>>> import numpy as np
>>> import numpy.linalg as la
>>> np.set_printoptions(suppress=True, linewidth=200)
>>> def rd(a):
...     return np.round(a, 2) + 0
... 
>>> m1 = np.array([[2, 9, 6, 5, 3],
...     [0, 9, 6, 0, 4],
...     [0, 0, 8, 6, 5],
...     [0, 0, 0, 9, 8],
...     [0, 0, 0, 0, 6]])
>>> proj = np.triu(np.array([[-2, -2, 1, 0, -2],
...     [-1, -2, 2, -1, 2],
...     [0, 0, 1, -1, 1],
...     [0, 0, 0, -1, -2],
...     [2, 0, 0, 1, -2]]), 1) + np.eye(5)
>>> out = proj @ m1 @ la.inv(proj)
>>> print(rd(la.det(out)))
7776.0
>>> print(la.matrix_rank(out))
5
>>> f = np.array([-2, 1, 0, 0, -1])
>>> out = m1 + np.outer(f, np.eye(5)[1])
>>> print(rd(la.det(out) / la.det(m1)), rd(1 + la.solve(m1, f)[1]))
1.19 1.19
>>> x0 = np.array([1, -4, -2, -4, -6])
>>> y = m1 @ x0
>>> c, lr = np.zeros(5), 1 / la.norm(m1, 2) ** 2
>>> for i in range(30):
...     c -= lr * m1.T @ (m1 @ c - y)
...     if i % 5 == 0: print(i, round(la.norm(m1 @ c - y), 2))
... 
0 17.15
5 8.56
10 5.35
15 3.49
20 2.42
25 1.85
>>> print(rd(c))
[-0.22 -3.78 -2.13 -3.89 -6.04]
>>> x0 = np.array([-3, -2, 5, -1, 5])
>>> a = np.maximum(m1 @ x0, 0)
>>> print(rd(np.tanh(m1 @ x0)))
[1. 1. 1. 1. 1.]
>>> print(a)
[16 32 59 31 30]
>>> print(np.maximum(m1 @ x0, 0) - np.maximum(-m1 @ x0, 0))
[16 32 59 31 30]
>>> print(np.maximum(m1 @ (3 * x0), 0))
[ 48  96 177  93  90]
>>> print(m1 * (a > 1e-9)[:, None])
[[2 9 6 5 3]
 [0 9 6 0 4]
 [0 0 8 6 5]
 [0 0 0 9 8]
 [0 0 0 0 6]]
